In [1]: import numpy as np

In [2]: from numpy import linalg as LA

In [3]: np.set_printoptions(precision=2, suppress=True, linewidth=140, floatmode="fixed")

In [4]: m1 = np.load("dump.npy")

In [5]: m1
Out[5]: 
array([[ -3,  -2,  -1,   0,   1,   2,   3,   4,   5,   6,   7,   8,   9,  10,  11,  12],
       [ 13,  14,  15,  16,  17,  18,  19,  20,  21,  22,  23,  24,  25,  26,  27,  28],
       [ 29,  30,  31,  32,  33,  34,  35,  36,  37,  38,  39,  40,  41,  42,  43,  44],
       [ 45,  46,  47,  48,  49,  50,  51,  52,  53,  54,  55,  56,  57,  58,  59,  60],
       [ 61,  62,  63,  64,  65,  66,  67,  68,  69,  70,  71,  72,  73,  74,  75,  76],
       [ 77,  78,  79,  80,  81,  82,  83,  84,  85,  86,  87,  88,  89,  90,  91,  92],
       [ 93,  94,  95,  96,  97,  98,  99, 100, 101, 102, 103, 104, 105, 106, 107, 108],
       [109, 110, 111, 112, 113, 114, 115, 116, 117, 118, 119, 120, 121, 122, 123, 124],
       [125, 126, 127, 128, 129, 130, 131, 132, 133, 134, 135, 136, 137, 138, 139, 140],
       [141, 142, 143, 144, 145, 146, 147, 148, 149, 150, 151, 152, 153, 154, 155, 156],
       [157, 158, 159, 160, 161, 162, 163, 164, 165, 166, 167, 168, 169, 170, 171, 172],
       [173, 174, 175, 176, 177, 178, 179, 180, 181, 182, 183, 184, 185, 186, 187, 188]])

In [6]: r = LA.matrix_rank(m1)

In [7]: r
Out[7]: np.int64(2)

In [8]: N = LA.svd(m1)[2][r:].T

In [9]: N.shape
Out[9]: (16, 14)

In [10]: [int(LA.matrix_rank(m1[:, :j + 1])) for j in range(16)]
Out[10]: [1, 2, 2, 2, 2, 2, 2, 2, 2, 2, 2, 2, 2, 2, 2, 2]

In [11]: [int(LA.matrix_rank(np.delete(m1, i, axis=0))) for i in range(12)]
Out[11]: [2, 2, 2, 2, 2, 2, 2, 2, 2, 2, 2, 2]

In [12]: np.abs(np.diag(LA.qr(m1)[1])) > 1e-9
Out[12]: array([ True,  True, False, False, False, False, False, False, False, False, False, False])

In [13]: round(np.trace(LA.pinv(m1) @ m1), 2)
Out[13]: np.float64(2.0)

In [14]: rng = np.random.default_rng(9723)

In [15]: M2 = m1 + rng.integers(-2, 3, (12, 2)) @ rng.integers(-2, 3, (2, 16))

In [16]: M2
Out[16]: 
array([[  3,  -4,  -1,  -1,   5,   1,   7,   8,   9,   9,   4,   8,   9,  12,   7,  10],
       [ 17,  18,  15,  14,  21,  16,  19,  20,  25,  20,  21,  20,  29,  30,  23,  28],
       [ 21,  30,  31,  34,  27,  36,  31,  32,  31,  36,  43,  42,  39,  38,  49,  46],
       [ 49,  46,  47,  47,  52,  49,  53,  54,  56,  55,  53,  55,  58,  60,  56,  59],
       [ 59,  56,  63,  66,  62,  68,  69,  70,  66,  74,  72,  77,  68,  70,  78,  75],
       [ 77,  82,  79,  79,  82,  81,  81,  82,  86,  83,  87,  85,  92,  92,  90,  93],
       [ 87,  92,  95,  98,  92, 100,  97,  98,  96, 102, 106, 107, 102, 102, 112, 109],
       [115, 112, 111, 110, 118, 112, 117, 118, 122, 118, 116, 117, 124, 126, 118, 123],
       [123, 128, 127, 128, 128, 130, 129, 130, 132, 132, 136, 135, 138, 138, 140, 141],
       [149, 142, 143, 142, 151, 144, 151, 152, 155, 152, 147, 150, 155, 158, 149, 154],
       [155, 164, 159, 159, 161, 161, 159, 160, 165, 161, 168, 164, 173, 172, 171, 174],
       [171, 172, 175, 177, 175, 179, 179, 180, 179, 183, 184, 186, 183, 184, 189, 188]])

In [17]: LA.matrix_rank(M2 - m1, tol=1e-8)
Out[17]: np.int64(2)

In [18]: np.round(LA.svd(M2 - m1, compute_uv=False), 2) + 0
Out[18]: array([35.14, 20.57,  0.00,  0.00,  0.00,  0.00,  0.00,  0.00,  0.00,  0.00,  0.00,  0.00])

In [19]: np.abs(M2 - m1).sum(axis=1)
Out[19]: array([40, 40, 54, 27, 45, 25, 45, 45, 17, 54, 36, 20])

In [20]: J = np.loadtxt("m.csv", delimiter=",")

In [21]: J
Out[21]: 
array([[2.10, 2.00, 0.00, 2.00, 2.00, 2.00, 3.00, 1.00, 3.00, 1.00, 1.00, 1.00, 3.00, 1.00],
       [3.00, 2.10, 2.00, 2.00, 2.00, 3.00, 3.00, 3.00, 2.00, 1.00, 2.00, 2.00, 1.00, 0.00],
       [2.00, 2.00, 2.10, 3.00, 1.00, 2.00, 1.00, 3.00, 0.00, 3.00, 3.00, 1.00, 0.00, 1.00],
       [1.00, 3.00, 2.00, 2.10, 3.00, 3.00, 0.00, 2.00, 3.00, 2.00, 3.00, 1.00, 3.00, 2.00],
       [3.00, 3.00, 1.00, 1.00, 0.10, 1.00, 0.00, 2.00, 3.00, 3.00, 2.00, 1.00, 2.00, 2.00],
       [1.00, 0.00, 3.00, 3.00, 2.00, 3.10, 1.00, 3.00, 0.00, 3.00, 1.00, 3.00, 1.00, 0.00],
       [2.00, 2.00, 0.00, 1.00, 1.00, 3.00, 1.10, 2.00, 2.00, 0.00, 2.00, 1.00, 3.00, 3.00],
       [0.00, 3.00, 2.00, 3.00, 2.00, 2.00, 2.00, 0.10, 0.00, 0.00, 3.00, 2.00, 3.00, 2.00],
       [3.00, 0.00, 3.00, 0.00, 1.00, 1.00, 1.00, 0.00, 1.10, 0.00, 2.00, 1.00, 2.00, 0.00],
       [0.00, 1.00, 1.00, 0.00, 2.00, 1.00, 0.00, 3.00, 1.00, 2.10, 1.00, 1.00, 2.00, 3.00],
       [0.00, 3.00, 3.00, 3.00, 0.00, 0.00, 1.00, 2.00, 0.00, 0.00, 0.10, 2.00, 2.00, 3.00],
       [0.00, 0.00, 2.00, 2.00, 1.00, 0.00, 1.00, 2.00, 0.00, 3.00, 2.00, 1.10, 1.00, 1.00],
       [1.00, 1.00, 1.00, 3.00, 2.00, 2.00, 3.00, 1.00, 2.00, 3.00, 0.00, 2.00, 1.10, 1.00],
       [2.00, 2.00, 0.00, 2.00, 2.00, 2.00, 3.00, 1.00, 3.00, 1.00, 1.00, 1.00, 3.00, 1.10]])

In [22]: M2 = J + rng.integers(-2, 3, (14, 13)) @ rng.integers(-2, 3, (13, 14))

In [23]: M2
Out[23]: 
array([[ 10.10,   9.00,  10.00,  21.00,  13.00,   4.00,  11.00,  11.00,  14.00,   0.00,   2.00,  12.00,  -3.00,   5.00],
       [ 12.00,   6.10,   0.00,  -1.00,   3.00,  -1.00,  10.00,  14.00,  -4.00,   0.00,  10.00,   3.00,   4.00,   4.00],
       [ 12.00,  -1.00,  10.10,  11.00,  -2.00,  14.00,   3.00,   8.00,   8.00,   5.00,   7.00,  11.00,  -5.00,   4.00],
       [ 10.00,   4.00,  -9.00,  -8.90,   5.00,   1.00,  -4.00,   8.00,   1.00,  -4.00,  -3.00,   9.00, -11.00,   2.00],
       [ -3.00,  -8.00,  12.00,   8.00,  -8.90,  11.00,  -9.00,  -8.00,   6.00,  11.00,   0.00,   4.00,  -2.00,   2.00],
       [  3.00,   0.00,  20.00,  11.00,  15.00,  -9.90,   8.00,  15.00,  -2.00,   4.00,  -3.00,   5.00,  -3.00,   6.00],
       [  0.00,   4.00,   2.00,  -3.00,  -7.00,   7.00,   9.10,   0.00,   5.00,  -4.00,  12.00,   2.00,   2.00,   7.00],
       [  0.00,   1.00,  -3.00,  -8.00,  -1.00,  -3.00,   9.00,   2.10, -13.00,  -2.00,  -1.00,  -9.00,  10.00,  -5.00],
       [ 13.00,  -4.00,   7.00,  -5.00,  -3.00,  12.00,   9.00,   7.00,  -9.90,   1.00,   5.00,   8.00,  -1.00,  -7.00],
       [-10.00,   9.00,   1.00,   3.00,  -3.00,   0.00,   7.00,   0.00,  -2.00,   1.10,   6.00,  -4.00,   7.00,  -5.00],
       [  6.00,   6.00,   5.00,  -2.00,  -9.00,  -9.00,  -7.00,   9.00,  -5.00,  -2.00,  -4.90,  -5.00,  -2.00,   3.00],
       [  5.00,   1.00,  -2.00,  -4.00,   5.00, -17.00,   7.00,  13.00,   0.00,   1.00,   3.00,   3.10,  -5.00,  11.00],
       [  9.00,  12.00,  12.00,  16.00,  12.00,  -5.00,   7.00,  16.00,   3.00,   3.00,   5.00,   1.00,   8.10,   6.00],
       [ -7.00,   3.00,  -3.00,  -4.00, -13.00, -12.00,  -8.00,   1.00,   5.00,  -2.00,   6.00, -14.00,   5.00,  12.10]])

In [24]: np.abs(M2 - J).sum(axis=1)
Out[24]: array([109.00,  64.00,  83.00,  82.00,  93.00,  91.00,  55.00,  79.00,  85.00,  64.00,  72.00,  75.00,  98.00,  97.00])

In [25]: M2 = J / np.sqrt((J ** 2).mean(axis=1, keepdims=True))

In [26]: LA.matrix_rank(J - J.mean(axis=1, keepdims=True))
Out[26]: np.int64(13)

In [27]: M2[10]
Out[27]: array([0.00, 1.60, 1.60, 1.60, 0.00, 0.00, 0.53, 1.07, 0.00, 0.00, 0.05, 1.07, 1.07, 1.60])

In [28]: LA.matrix_rank(M2) == LA.matrix_rank(J)
Out[28]: np.True_

In [29]: LA.norm(M2, axis=1)
Out[29]: array([3.74, 3.74, 3.74, 3.74, 3.74, 3.74, 3.74, 3.74, 3.74, 3.74, 3.74, 3.74, 3.74, 3.74])

In [30]: LA.norm(J, axis=1).argmax()
Out[30]: np.int64(3)

In [31]: round(float(LA.norm(J, 2)), 2)
Out[31]: 23.2

In [32]: round(float(LA.norm(J[3] - J[1])), 2)
Out[32]: 5.27

In [33]: round(LA.norm(J, 1), 2), round(float(LA.norm(J, np.inf)), 2)
Out[33]: (np.float64(27.1), 30.1)

In [34]: A = np.load("w.npy")

In [35]: A
Out[35]: 
array([[1.00, 0.00, 0.00, 0.00, 0.00, 0.00],
       [0.00, 1.00, 0.00, 0.00, 0.00, 0.00],
       [0.00, 0.00, 1.00, 0.00, 0.00, 0.00],
       [0.00, 0.00, 0.00, 1.00, 0.00, 0.00],
       [0.00, 0.00, 0.00, 0.00, 1.00, 0.00],
       [0.00, 0.33, 0.00, 0.33, 0.00, 0.33]])

In [36]: # 4 blocks once reordered

In [37]: (LA.matrix_power((A != 0) + (A.T != 0) + np.eye(6), 6) > 0).astype(int)
Out[37]: 
array([[1, 0, 0, 0, 0, 0],
       [0, 1, 0, 1, 0, 1],
       [0, 0, 1, 0, 0, 0],
       [0, 1, 0, 1, 0, 1],
       [0, 0, 0, 0, 1, 0],
       [0, 1, 0, 1, 0, 1]])

In [38]: np.round(LA.det(A), 2)
Out[38]: np.float64(0.33)

In [39]: np.sort(LA.eigvals(A).real)
Out[39]: array([0.33, 1.00, 1.00, 1.00, 1.00, 1.00])

In [40]: r0 = np.array([3, 1])

In [41]: np.cross(m1[8, :3], m1[1, :3])
Out[41]: array([ 112, -224,  112])

In [42]: np.correlate(m1[8], m1[1], "full")
Out[42]: 
array([ 3500,  6903, 10208, 13414, 16520, 19525, 22428, 25228, 27924, 30515, 33000, 35378, 37648, 39809, 41860, 43800, 40180, 36673, 33280,
       30002, 26840, 23795, 20868, 18060, 15372, 12805, 10360,  8038,  5840,  3767,  1820])

In [43]: X = np.load("out1.npy")

In [44]: X
Out[44]: 
array([[-2, -2,  0,  0,  0,  0],
       [ 1,  0,  0,  0,  0,  0],
       [-2, -1,  0,  0,  0,  0],
       [ 0,  0, -2, -2,  0,  0],
       [ 0,  0,  1,  0,  0,  0],
       [ 0,  0, -2, -1,  0,  0],
       [ 0,  0,  0,  0, -2, -2],
       [ 0,  0,  0,  0,  1,  0],
       [ 0,  0,  0,  0, -2, -1]])

In [45]: vec = np.array([0, 1, 1, 0, 0, 0])

In [46]: h = np.maximum(X @ vec, 0)

In [47]: h
Out[47]: array([0, 0, 0, 0, 1, 0, 0, 0, 0])

In [48]: np.flatnonzero(h > 1e-9)
Out[48]: array([4])

In [49]: np.maximum(X @ (3 * vec), 0)
Out[49]: array([0, 0, 0, 0, 3, 0, 0, 0, 0])

In [50]: np.tanh(X @ vec)
Out[50]: array([-0.96,  0.00, -0.76, -0.96,  0.76, -0.96,  0.00,  0.00,  0.00])

In [51]: mat = np.load("case19.npy")

In [52]: mat
Out[52]: 
array([[ 0.00,  0.00, -3.00,  5.00,  1.00],
       [ 0.00,  0.00,  4.00, -1.00,  1.00],
       [-3.00,  4.00,  0.00,  0.00,  0.00],
       [ 5.00, -1.00,  0.00,  0.00,  0.00],
       [ 1.00,  1.00,  0.00,  0.00,  0.00]])

In [53]: left, sigma, Vh = LA.svd(mat)

In [54]: evecs = Vh[:(sigma > 1e-8).sum()]

In [55]: vec = mat[2] + -1 * mat[4] + rng.integers(2) * np.eye(5)[2]

In [56]: vec
Out[56]: array([-4.00,  3.00,  1.00,  0.00,  0.00])

In [57]: np.round(LA.norm(vec - evecs.T @ evecs @ vec), 2)
Out[57]: np.float64(0.31)

In [58]: np.diag(evecs.T @ evecs)
Out[58]: array([1.00, 1.00, 0.90, 0.87, 0.23])

In [59]: LA.matrix_rank(np.vstack([mat, vec]))
Out[59]: np.int64(5)

In [60]: hat = np.triu(np.array([[5, -5, -2, -8, 4],
    ...:     [-3, -6, 7, -8, -8],
    ...:     [-4, -7, 6, -5, 2],
    ...:     [-7, 4, -7, -4, -3],
    ...:     [2, -7, -8, -5, 8]]), 1) + np.eye(5)

In [61]: M2 = hat @ mat @ LA.inv(hat)

In [62]: round(float(LA.det(M2)), 2)
Out[62]: 0.0

In [63]: M2
Out[63]: 
array([[  -30.00,  -146.00,   939.00,  3297.00,  6961.00],
       [  -69.00,  -317.00,  2085.00,  7336.00, 15579.00],
       [  -26.00,  -119.00,   781.00,  2745.00,  5825.00],
       [    2.00,     6.00,   -38.00,  -126.00,  -262.00],
       [    1.00,     6.00,   -40.00,  -144.00,  -308.00]])

In [64]: LA.matrix_rank(mat, rtol=0.1)
Out[64]: np.int64(4)

In [65]: [round(float(x), 2) for x in LA.svd(mat, compute_uv=False)[:3]]
Out[65]: [6.68, 6.68, 2.9]

In [66]: LA.cond(mat) > 100
Out[66]: np.True_

In [67]: np.argsort(-LA.norm(mat, axis=0).round(6), kind="stable")[:3]
Out[67]: array([0, 3, 2])

In [68]: F = np.load("sample9.npy")

In [69]: F
Out[69]: 
array([[-0.81,  0.78,  0.31, -0.98,  0.64,  0.58, -0.40],
       [-0.93, -0.99,  0.97, -1.00,  0.21,  0.91,  0.97],
       [ 0.78, -0.98, -0.62,  1.00, -0.95, -0.95,  0.82],
       [ 0.50,  0.49,  0.68, -0.71,  0.81,  0.92, -0.30],
       [-0.88,  0.20,  0.39, -0.98,  0.32,  0.36,  0.13],
       [-0.99, -0.97,  0.08, -0.95, -0.89, -0.87,  0.93],
       [ 0.16, -0.57,  0.27,  0.13, -0.09,  0.17,  0.38],
       [ 0.62, -0.01, -0.73,  0.98, -0.65, -0.84, -0.21],
       [ 0.88, -0.35,  0.88, -0.23,  0.84,  0.97,  0.17],
       [ 0.95, -0.94,  0.91,  0.70,  0.56,  0.96,  0.74],
       [-0.60,  1.00, -0.90, -0.48,  0.45, -0.70, -0.97],
       [-0.21,  0.34, -0.09, -0.29,  0.09, -0.03, -0.19],
       [ 0.97, -0.87, -0.16,  1.00, -0.58, -0.33,  0.45],
       [-0.10, -0.99,  0.96, -0.88,  0.15,  0.93,  0.97],
       [-0.51,  0.75, -0.97,  0.97, -0.91, -0.99, -0.64],
       [ 0.41,  0.79, -0.61,  0.74,  0.00, -0.45, -0.66],
       [-0.99,  0.79,  0.28, -1.00,  0.52,  0.29, -0.23],
       [ 0.79, -0.74, -0.29,  0.97, -0.60, -0.54,  0.36],
       [ 1.00,  0.98, -0.17,  1.00,  0.94,  0.95, -0.97],
       [-0.99,  0.73,  0.02, -1.00,  0.21, -0.21, -0.14],
       [-0.92, -0.95,  0.83, -0.99, -0.12,  0.54,  0.90],
       [-1.00, -0.95,  0.04, -1.00, -0.92, -0.95,  0.95],
       [-0.81,  0.35, -0.44, -0.66, -0.35, -0.66, -0.11],
       [-0.86, -0.32,  0.84, -1.00,  0.65,  0.87,  0.49],
       [-0.87, -0.84, -0.27, -0.41, -0.80, -0.85,  0.72],
       [-0.60,  0.71,  0.03, -0.87,  0.42,  0.26, -0.41],
       [-1.00, -0.94, -0.60, -1.00, -0.98, -0.99,  0.93],
       [-0.79,  0.03, -0.74,  0.16, -0.76, -0.93,  0.03],
       [-0.56, -0.88,  0.32, -0.42, -0.49, -0.24,  0.74],
       [-0.99, -0.97,  0.39, -0.99, -0.83, -0.76,  0.95],
       [ 0.36,  0.70,  0.75, -0.90,  0.89,  0.96, -0.43],
       [ 0.94, -0.74, -0.31,  0.99, -0.56, -0.45,  0.27],
       [-0.95, -0.97,  0.15, -0.81, -0.84, -0.79,  0.91],
       [ 0.74,  0.12,  0.84, -0.66,  0.87,  0.97, -0.07],
       [-0.99,  0.27, -0.41, -0.99, -0.52, -0.81,  0.18]])

In [70]: cen = (F - F.mean(axis=0)) / F.std(axis=0)

In [71]: cen.std(axis=0)
Out[71]: array([1.00, 1.00, 1.00, 1.00, 1.00, 1.00, 1.00])

In [72]: beta = LA.lstsq(np.delete(cen, 4, axis=1), cen[:, 4])[0]

In [73]: np.abs(beta).argmax()
Out[73]: np.int64(4)

In [74]: round(1 - np.var(cen[:, 4] - np.delete(cen, 4, axis=1) @ beta), 2)
Out[74]: np.float64(0.96)

In [75]: beta
Out[75]: array([ 0.17,  0.05, -0.04, -0.29,  0.75, -0.36])
